$ python -q
>>> import numpy as np
>>> np.set_printoptions(precision=1, suppress=True, linewidth=100, sign=" ")
>>> def rd(a):
...     return np.round(a, 1) + 0
... 
>>> X = np.load("arr.npy")
>>> X
array([[  0,  -3,   4,  -3,  -7,   7,  -1],
       [  3,   0,   1,   3,   5,   3,  10],
       [ -4,  -1,   0,  11, -15,  -3,  -4],
       [  3,  -3, -11,   0, -11, -11, -14],
       [  7,  -5,  15,  11,   0,  13,  -7],
       [ -7,  -3,   3,  11, -13,   0,  -4],
       [  1, -10,   4,  14,   7,   4,   0]])
>>> rd(np.linalg.norm(X, 2) / np.linalg.norm(X))
np.float64(0.6)
>>> np.linalg.cond(X) > 100
np.True_
>>> rk = np.linalg.matrix_rank(X)
>>> rk
np.int64(6)
>>> null = np.linalg.svd(X)[2][rk:].T
>>> null.shape
(7, 1)
>>> print(rd(null[:, 0] / null[np.abs(null[:, 0]).round(6).argmax(), 0]))
[-0.2  0.5 -1.   0.3  0.1  1.  -0.3]
>>> [int(np.linalg.matrix_rank(X[:, :j + 1])) for j in range(7)]
[1, 2, 3, 4, 5, 6, 6]
>>> rd(null @ null.T)
array([[ 0. ,  0. ,  0.1,  0. ,  0. , -0.1,  0. ],
       [ 0. ,  0.1, -0.2,  0.1,  0. ,  0.2, -0.1],
       [ 0.1, -0.2,  0.4, -0.1, -0.1, -0.4,  0.1],
       [ 0. ,  0.1, -0.1,  0. ,  0. ,  0.1,  0. ],
       [ 0. ,  0. , -0.1,  0. ,  0. ,  0.1,  0. ],
       [-0.1,  0.2, -0.4,  0.1,  0.1,  0.4, -0.1],
       [ 0. , -0.1,  0.1,  0. ,  0. , -0.1,  0. ]])
>>> m1 = np.load("w.npy")
>>> m1
array([[  6. ,   6.8,  -7.3,  -7.9,  -2.6,  -8.6,   8.6,   4.7,  -3.1],
       [ -1.6,  -2.8,  -1.3,   3.3,  -6.4,   1.2,  -1.1,   4.7,  -1.4],
       [ -6.2,  -9.7,  14.2,   2.7,  15.6,  10.7, -11.2, -12.9,   5. ],
       [ -8.3, -14.3,  15.9,   5.3,  15.4,  13.2, -13.3, -12.8,   4.9],
       [ -8. , -18. ,  10.2,   5.9,   3.8,   7.8,  -8.2,  -2.2,   0.4],
       [ -1.8,  -7.4,   6.7,  -1.7,   9.9,   2.8,  -3.3,  -5.7,   0.5],
       [ -8.1, -20.6,  12.3,   2.3,  10.4,   7.9,  -7.8,  -5.2,  -0.2],
       [  3.9,  -2.5,  -8. ,  -7.2,  -8.2, -11.6,  11.4,  11.3,  -7.7]])
>>> U, sigma, Vt = np.linalg.svd(m1)
>>> np.argmax(sigma[:-1] / (sigma[1:] + 1e-6)) + 1
np.int64(3)
>>> A2 = U[:, :3] @ np.diag(sigma[:3]) @ Vt[:3]
>>> rd(np.abs(m1 - A2).max())
np.float64(0.5)
>>> np.linalg.matrix_rank(m1, rtol=0.05)
np.int64(3)
>>> np.linalg.matrix_rank(A2)
np.int64(3)
>>> W0 = np.loadtxt("run16.csv", delimiter=",")
>>> rd(W0)
array([[ 1.3, -1.2,  0.8,  0.3,  1.6, -0.2,  1.9, -0.7,  0.5,  0.3],
       [ 0.1,  1.1, -1.6, -0.9, -0.6,  0. ,  0.9,  1.7,  2.5, -0.5],
       [ 0.1, -0.9, -0.8, -0.3, -1.5, -0.6,  0.6,  2.1, -1.1,  1.1],
       [-0.8, -1.8,  1.2,  0.1, -0.1,  0.5, -0.9,  0.3,  1. ,  0.2],
       [-0.8,  0.1,  0. , -1.8,  3.2,  1.8,  0.1,  0.5, -0.5, -0.7],
       [-1. ,  0. , -0.7,  1.5,  0.6,  0.5, -0.1,  0.3,  0. ,  1.9],
       [-2.6,  0.2,  1.5,  1. , -0.2, -2. ,  0.9,  1.4, -1.2, -0.5],
       [ 0.5, -1.4, -1.2,  1.6,  0.3,  0.5, -0.4,  0.6, -1.3, -2. ],
       [ 0.5,  1. ,  1.4,  0.1, -0.4,  1.2,  1.5,  1. ,  0.5, -0.5]])
>>> rd(np.linalg.norm(W0, 1)), rd(np.linalg.norm(W0, np.inf))
(np.float64(9.2), np.float64(11.5))
>>> rd(np.linalg.norm(W0) ** 2 / np.linalg.norm(W0, 2) ** 2)
np.float64(4.5)
>>> rd(np.linalg.norm(W0, axis=0))
array([ 3.4,  3.1,  3.4,  3.2,  4. ,  3.2,  3. ,  3.4,  3.5,  3.2])
>>> print(rd(np.linalg.norm(W0, 2)))
5.0
>>> rd(np.linalg.norm(W0[1] - W0[8]))
np.float64(4.1)
>>> gram = W0.T @ W0
>>> rd(np.linalg.svd(W0, compute_uv=False) ** 2)
array([ 25. ,  20.2,  16.4,  13.3,  10.8,   8.7,   7.1,   5.7,   4.6])
>>> J = np.load("m.npy")
>>> rd(J)
array([[ 2. ,  2.4,  2.3, -2. ,  1.5,  4.9, -0.7, -3.3,  2.5,  0. ,  0.5],
       [ 4.1,  0.6,  2.9, -1.1,  2.1,  4.7,  0.9, -3.1,  1. ,  1.2,  0.7],
       [-4.2,  2.4, -0.8, -1. , -3.5, -0.2, -0.6,  2. , -1.4, -2.4,  1.9],
       [-4.3,  5.1, -0.8, -2.7, -0.6,  1.8, -4.5, -1.8,  4.6, -2.9, -0.6],
       [ 2.1,  2.3,  1.2, -1.7,  3.1,  3.2, -2.1, -3.8,  4.2,  0.5, -0.8],
       [ 1.5,  0.5,  0.7, -0.4,  1.4,  1.1, -0.2, -1.3,  0.9,  0.7,  0.1],
       [-3. , -3.1, -1.9,  2.3, -3.7, -4.2,  2.1,  4.5, -4.2, -0.9, -0.1],
       [ 2.2, -2.6, -1.9,  1.8,  3.4, -4.5, -0.6,  0.1,  0.9,  2.6, -2. ]])
>>> # rows and columns are dependent
>>> rk = np.linalg.matrix_rank(J)
>>> rk
np.int64(4)
>>> null = np.linalg.svd(J)[2][rk:].T
>>> np.allclose(J @ null, 0)
True
>>> null.shape
(11, 7)
>>> np.linalg.matrix_rank(J.T @ J), np.linalg.matrix_rank(J @ J.T)
(np.int64(4), np.int64(4))
>>> [int(np.linalg.matrix_rank(J[:, :j + 1])) for j in range(11)]
[1, 2, 3, 4, 4, 4, 4, 4, 4, 4, 4]
>>> print(rd(null @ null.T))
[[ 0.5  0.1 -0.1  0.  -0.3 -0.1 -0.1  0.1  0.1 -0.3 -0.1]
 [ 0.1  0.5  0.   0.2  0.  -0.1  0.2  0.1 -0.1  0.  -0.3]
 [-0.1  0.   0.8  0.   0.  -0.3 -0.1  0.1  0.   0.   0. ]
 [ 0.   0.2  0.   0.9  0.   0.1 -0.1 -0.1  0.   0.   0.2]
 [-0.3  0.   0.   0.   0.6  0.1  0.1  0.2 -0.2 -0.2  0. ]
 [-0.1 -0.1 -0.3  0.1  0.1  0.4 -0.1  0.2 -0.1  0.2  0. ]
 [-0.1  0.2 -0.1 -0.1  0.1 -0.1  0.7 -0.1  0.2  0.   0. ]
 [ 0.1  0.1  0.1 -0.1  0.2  0.2 -0.1  0.8  0.2  0.  -0.1]
 [ 0.1 -0.1  0.   0.  -0.2 -0.1  0.2  0.2  0.6  0.1  0.3]
 [-0.3  0.   0.   0.  -0.2  0.2  0.   0.   0.1  0.8 -0.1]
 [-0.1 -0.3  0.   0.2  0.   0.   0.  -0.1  0.3 -0.1  0.5]]
